% python3 -q
>>> import numpy as np
>>> from numpy import linalg as LA
>>> np.set_printoptions(suppress=True, linewidth=160)
>>> def rnd(a):
...     return np.round(a, 1) + 0
... 
>>> arr = np.loadtxt("data.csv", delimiter=",")
>>> arr
array([[3., 0., 0.],
       [0., 3., 0.],
       [0., 0., 3.]])
>>> # splits into 3 blocks
>>> u, g = arr[0], arr[2]
>>> u @ u
np.float64(9.0)
>>> p = (u @ g) / (u @ u) * u
>>> print(LA.matrix_rank(np.outer(u, g)))
1
>>> rnd(LA.norm(u + g) ** 2 + LA.norm(u - g) ** 2)
np.float64(36.0)
>>> rnd(LA.svd(arr, compute_uv=False))
array([3., 3., 3.])
>>> print(rnd(LA.norm(arr, axis=0)))
[3. 3. 3.]
>>> arr @ arr.T
array([[9., 0., 0.],
       [0., 9., 0.],
       [0., 0., 9.]])
>>> x = np.ones(3)
>>> for _ in range(6):
...     x = arr @ x
...     x /= LA.norm(x)
...     print(round(x @ arr @ x, 1))
... 
3.0
3.0
3.0
3.0
3.0
3.0
>>> rnd(x)
array([0.6, 0.6, 0.6])
>>> np.poly(arr)
array([  1.,  -9.,  27., -27.])
>>> rnd(LA.det(arr[::-1]))
np.float64(-27.0)
>>> rnd(LA.eigvals(arr).sum().real)
np.float64(9.0)
>>> print(rnd(LA.det(arr.T)))
27.0
>>> rnd(LA.eigvals(arr))
array([3., 3., 3.])
>>> arr @ np.ones(3)
array([3., 3., 3.])
>>> np.fft.fft(arr[0])
array([3.+0.j, 3.+0.j, 3.+0.j])
>>> arr @ (-1.0) ** np.arange(3)
array([ 3., -3.,  3.])
>>> (arr @ arr)[0]
array([9., 0., 0.])
>>> K = np.loadtxt("case0.csv", delimiter=",")
>>> print(rnd(K))
[[ 0.4 -0.4 -0.1  0.3  0. ]
 [-0.4  0.6  0.3  0.  -0.1]
 [-0.1  0.3  0.3  0.4 -0.1]
 [ 0.3  0.   0.4  0.7 -0.2]
 [ 0.  -0.1 -0.1 -0.2  0. ]]
>>> # projection: eigenvalues are 0 or 1
>>> u = np.array([3, -3])
>>> rnd(np.polyval(u, K[1]))
array([-4.2, -1.2, -2.2, -3. , -3.2])
>>> print(rnd(np.correlate(K[1], K[4], "full")))
[ 0.   0.1  0.  -0.1 -0.1  0.   0.   0.   0. ]
>>> rnd(np.cross(K[1, :3], K[4, :3]))
array([0., 0., 0.])
>>> print(rnd(np.convolve(K[1], u)))
[-1.2  3.  -1.  -0.8 -0.2  0.2]
>>> rng = np.random.default_rng(4022)
>>> labels = rng.permutation(5)
>>> labels
array([0, 3, 2, 1, 4])
>>> B = K[labels][:, labels]
>>> np.allclose(B, K)
False
>>> F = np.load("mat.npy")
>>> F
array([[-2, -2,  0,  1,  0,  2, -1,  2,  0, -2],
       [ 3,  1,  0,  3,  0,  1,  2, -1, -3,  1],
       [-1, -1, -3, -2,  3, -1,  0,  3, -1,  1],
       [-3, -1,  3, -1, -1, -3,  3,  2, -3,  2],
       [-3, -3, -3, -2, -2,  0, -1,  3,  1,  3],
       [-2,  3,  1,  3, -3, -1,  0, -3, -1, -1],
       [ 3, -2, -3,  0,  3,  1,  1, -1,  0, -2],
       [ 1,  0, -2, -1,  1,  0,  1,  3, -3, -1],
       [ 3,  3, -3, -2, -3,  1,  0,  2,  2,  0],
       [ 2,  0,  1, -1, -2, -1, -2, -3,  2,  3]])
>>> Q, R = LA.qr(F)
>>> Q.shape, R.shape
((10, 10), (10, 10))
>>> print(rnd(np.abs(np.diag(R))))
[7.7 5.8 6.3 4.9 5.3 2.9 3.8 2.5 1.1 2.1]
>>> rnd(abs(R[0, 0])), rnd(LA.norm(F[:, 0]))
(np.float64(7.7), np.float64(7.7))
>>> rnd(LA.norm(F, 2))
np.float64(10.8)
>>> print(rnd(LA.norm(F[9], 1)), rnd(LA.norm(F[9], np.inf)))
17.0 3.0
>>> rnd(LA.norm(F, "nuc"))
np.float64(53.3)
>>> rnd(LA.norm(F, axis=0))
array([7.7, 6.2, 7.1, 5.8, 6.8, 4.4, 4.6, 7.7, 6.2, 5.8])
>>> F[9] @ F[1]
np.int64(-2)
>>> rnd(LA.norm(F, axis=1))
array([4.7, 5.9, 6. , 7.5, 7.4, 6.6, 6.2, 5.2, 7. , 6.1])
>>> labels = rng.permutation(10)
>>> labels
array([5, 4, 2, 3, 8, 6, 1, 0, 9, 7])
>>> B = F[labels][:, labels]
>>> B
array([[-1, -3,  1,  3, -1,  0,  3, -2, -1, -3],
       [ 0, -2, -3, -2,  1, -1, -3, -3,  3,  3],
       [-1,  3, -3, -2, -1,  0, -1, -1,  1,  3],
       [-3, -1,  3, -1, -3,  3, -1, -3,  2,  2],
       [ 1, -3, -3, -2,  2,  0,  3,  3,  0,  2],
       [ 1,  3, -3,  0,  0,  1, -2,  3, -2, -1],
       [ 1,  0,  0,  3, -3,  2,  1,  3,  1, -1],
       [ 2,  0,  0,  1,  0, -1, -2, -2, -2,  2],
       [-1, -2,  1, -1,  2, -2,  0,  2,  3, -3],
       [ 0,  1, -2, -1, -3,  1,  0,  1, -1,  3]])
>>> np.diag(B)
array([-1, -2, -3, -1,  2,  1,  1, -2,  3,  3])
>>> print(np.allclose(B, F))
False
